In [1]: import numpy as np

In [2]: np.set_printoptions(precision=1, suppress=True, linewidth=120)

In [3]: A = np.loadtxt("layer9.csv", delimiter=",")

In [4]: print(A)
[[-17.5  18.   -8.7  14.8  21.4  14.7   6.3 -11.8  12.4  21.1 -14.7 -27.1]
 [-18.2  18.3  -8.8  14.7  20.7  14.9   5.8 -11.9  11.8  21.3 -14.9 -27.3]
 [  5.9  -5.5   2.8  -5.1  -7.1  -5.4  -1.4   4.1  -4.   -6.7   5.2   8.9]
 [-17.5  18.   -8.7  15.3  21.3  15.    5.6 -12.6  12.2  21.3 -15.1 -26.9]
 [-17.3  18.2  -9.1  14.8  21.1  15.1   6.2 -12.3  12.   21.1 -15.1 -27.5]
 [-17.9  18.   -9.1  15.   21.5  14.8   6.1 -12.4  12.4  20.5 -15.3 -27. ]
 [-12.3  11.8  -5.6  10.   14.1  10.    4.2  -8.1   8.2  13.9  -9.9 -18.1]
 [-17.8  18.4  -9.1  15.2  20.8  14.7   5.8 -11.4  12.   20.5 -14.9 -26.9]
 [ -5.9   6.5  -2.7   5.1   7.    5.9   2.   -4.1   4.2   7.1  -5.3  -8.8]
 [ -6.    5.8  -3.7   4.7   6.6   4.9   1.9  -4.    4.    7.3  -5.4  -8.8]
 [-12.4  12.1  -6.6   9.6  13.9  10.2   4.   -8.2   7.7  14.1  -9.7 -17.6]
 [ -5.7   6.3  -2.9   5.2   7.5   4.7   2.2  -4.2   3.6   7.   -5.4  -8.9]]

In [5]: np.linalg.cond(A) > 100
Out[5]: np.True_

In [6]: np.round(np.linalg.norm(A, 2) / np.linalg.norm(A), 1)
Out[6]: np.float64(1.0)

In [7]: A.mean(axis=0)
Out[7]: array([-11.9,  12.2,  -6. ,   9.9,  14.1,  10. ,   4.1,  -8.1,   8. ,  14. , -10. , -18. ])

In [8]: np.abs(A).max()
Out[8]: np.float64(27.5)

In [9]: A.sum(axis=0)
Out[9]: array([-142.6,  145.9,  -72.2,  119.3,  168.8,  119.5,   48.7,  -96.9,   96.5,  168.5, -120.5, -216. ])

In [10]: left, s, VT = np.linalg.svd(A)

In [11]: s
Out[11]: array([156.6,   1.6,   1.4,   1.2,   1.1,   1. ,   0.9,   0.8,   0.6,   0.6,   0.4,   0.3])

In [12]: B = left[:, :1] @ np.diag(s[:1]) @ VT[:1]

In [13]: np.linalg.matrix_rank(A, rtol=0.05)
Out[13]: np.int64(1)

In [14]: np.round(np.linalg.norm(A - B, 2), 1), round(float(s[1]), 1)
Out[14]: (np.float64(1.6), 1.6)

In [15]: print(B)
[[-17.8  18.1  -8.9  14.9  21.1  14.9   6.  -12.1  12.1  20.9 -15.  -27. ]
 [-17.8  18.1  -9.   14.9  21.1  15.    6.  -12.1  12.1  21.  -15.  -27. ]
 [  5.9  -6.    3.   -4.9  -7.   -4.9  -2.    4.   -4.   -6.9   5.    8.9]
 [-17.8  18.2  -9.   15.   21.2  15.    6.  -12.1  12.1  21.  -15.1 -27.1]
 [-17.9  18.2  -9.   15.   21.2  15.    6.  -12.1  12.1  21.1 -15.1 -27.1]
 [-17.8  18.2  -9.   15.   21.2  15.    6.  -12.1  12.1  21.  -15.1 -27.1]
 [-11.9  12.1  -6.   10.   14.1  10.    4.   -8.1   8.1  14.  -10.  -18. ]
 [-17.7  18.   -8.9  14.8  21.   14.8   5.9 -12.   12.   20.8 -14.9 -26.8]
 [ -6.1   6.2  -3.    5.1   7.2   5.1   2.   -4.1   4.1   7.1  -5.1  -9.2]
 [ -5.9   6.   -3.    5.    7.    5.    2.   -4.    4.    7.   -5.   -9. ]
 [-11.8  12.   -6.    9.9  14.    9.9   4.   -8.    8.   13.9 -10.  -18. ]
 [ -6.    6.1  -3.    5.    7.1   5.    2.   -4.1   4.1   7.1  -5.1  -9.1]]

In [16]: np.linalg.matrix_rank(B)
Out[16]: np.int64(1)

In [17]: B = np.linalg.inv(A)

In [18]: np.round(np.linalg.slogdet(A)[0], 1)
Out[18]: np.float64(1.0)

In [19]: np.round(A @ B, 1) + 0
Out[19]: 
array([[1., 0., 0., 0., 0., 0., 0., 0., 0., 0., 0., 0.],
       [0., 1., 0., 0., 0., 0., 0., 0., 0., 0., 0., 0.],
       [0., 0., 1., 0., 0., 0., 0., 0., 0., 0., 0., 0.],
       [0., 0., 0., 1., 0., 0., 0., 0., 0., 0., 0., 0.],
       [0., 0., 0., 0., 1., 0., 0., 0., 0., 0., 0., 0.],
       [0., 0., 0., 0., 0., 1., 0., 0., 0., 0., 0., 0.],
       [0., 0., 0., 0., 0., 0., 1., 0., 0., 0., 0., 0.],
       [0., 0., 0., 0., 0., 0., 0., 1., 0., 0., 0., 0.],
       [0., 0., 0., 0., 0., 0., 0., 0., 1., 0., 0., 0.],
       [0., 0., 0., 0., 0., 0., 0., 0., 0., 1., 0., 0.],
       [0., 0., 0., 0., 0., 0., 0., 0., 0., 0., 1., 0.],
       [0., 0., 0., 0., 0., 0., 0., 0., 0., 0., 0., 1.]])

In [20]: print(np.allclose(B, A.T))
False

In [21]: (np.abs(B) > 1e-9).astype(int)
Out[21]: 
array([[1, 1, 1, 1, 1, 1, 1, 1, 1, 1, 1, 1],
       [1, 1, 1, 1, 1, 1, 1, 1, 1, 1, 1, 1],
       [1, 1, 1, 1, 1, 1, 1, 1, 1, 1, 1, 1],
       [1, 1, 1, 1, 1, 1, 1, 1, 1, 1, 1, 1],
       [1, 1, 1, 1, 1, 1, 1, 1, 1, 1, 1, 1],
       [1, 1, 1, 1, 1, 1, 1, 1, 1, 1, 1, 1],
       [1, 1, 1, 1, 1, 1, 1, 1, 1, 1, 1, 1],
       [1, 1, 1, 1, 1, 1, 1, 1, 1, 1, 1, 1],
       [1, 1, 1, 1, 1, 1, 1, 1, 1, 1, 1, 1],
       [1, 1, 1, 1, 1, 1, 1, 1, 1, 1, 1, 1],
       [1, 1, 1, 1, 1, 1, 1, 1, 1, 1, 1, 1],
       [1, 1, 1, 1, 1, 1, 1, 1, 1, 1, 1, 1]])

In [22]: round(float(np.linalg.cond(A)), 1)
Out[22]: 609.9

In [23]: round(float(np.linalg.det(A) * np.linalg.det(B)), 1)
Out[23]: 1.0

In [24]: B = np.array([[0, 1, -1],
    ...:     [2, 2, 1],
    ...:     [1, 0, 1],
    ...:     [1, 1, 0],
    ...:     [2, 2, -2],
    ...:     [2, -1, 2],
    ...:     [-2, 0, 2],
    ...:     [-2, -1, 2],
    ...:     [-1, -1, 1],
    ...:     [2, 0, -1],
    ...:     [-1, 0, -1],
    ...:     [2, 0, 2]])

In [25]: np.linalg.matrix_rank(A @ B)
Out[25]: np.int64(3)

In [26]: np.einsum("ij,ij->i", A, A)
Out[26]: array([3327.4, 3345.6,  364.4, 3363. , 3368.8, 3361.6, 1490. , 3291.5,  388.6,  368.5, 1478.3,  378.8])

In [27]: np.vstack([A, B.T]).shape
Out[27]: (15, 12)

In [28]: data = np.loadtxt("run12.csv", delimiter=",")

In [29]: data
Out[29]: 
array([[  0.,   4.,   8.,   0.,   4.,   8.],
       [  0.,  -8.,  -6.,   0.,  -8.,  -6.],
       [-10.,  -8.,   4., -10.,  -8.,   4.],
       [  0.,   4.,   8.,   0.,   2.,   4.],
       [  0.,  -8.,  -6.,   0.,  -4.,  -3.],
       [-10.,  -8.,   4.,  -5.,  -4.,   2.]])

In [30]: B = data / np.linalg.norm(data, axis=1, keepdims=True)

In [31]: C2 = B @ B.T

In [32]: np.linalg.norm(B, axis=1)
Out[32]: array([1., 1., 1., 1., 1., 1.])

In [33]: C2[4]
Out[33]: array([-0.8,  0.9,  0.3, -0.9,  1. ,  0.3])

In [34]: (np.abs(C2) > 0.9).astype(int)
Out[34]: 
array([[1, 0, 0, 1, 0, 0],
       [0, 1, 0, 0, 1, 0],
       [0, 0, 1, 0, 0, 1],
       [1, 0, 0, 1, 0, 0],
       [0, 1, 0, 0, 1, 0],
       [0, 0, 1, 0, 0, 1]])

In [35]: print(C2.round(1) + 0)
[[ 1.  -0.9  0.   0.9 -0.8  0. ]
 [-0.9  1.   0.3 -0.8  0.9  0.3]
 [ 0.   0.3  1.   0.   0.3  0.9]
 [ 0.9 -0.8  0.   1.  -0.9  0. ]
 [-0.8  0.9  0.3 -0.9  1.   0.3]
 [ 0.   0.3  0.9  0.   0.3  1. ]]

In [36]: round(float(np.degrees(np.arccos(np.clip(C2[4, 2], -1, 1)))), 1)
Out[36]: 73.6

In [37]: print((C2 - 2 * np.eye(6)).round(6).argmax(axis=1))
[3 4 5 0 1 2]
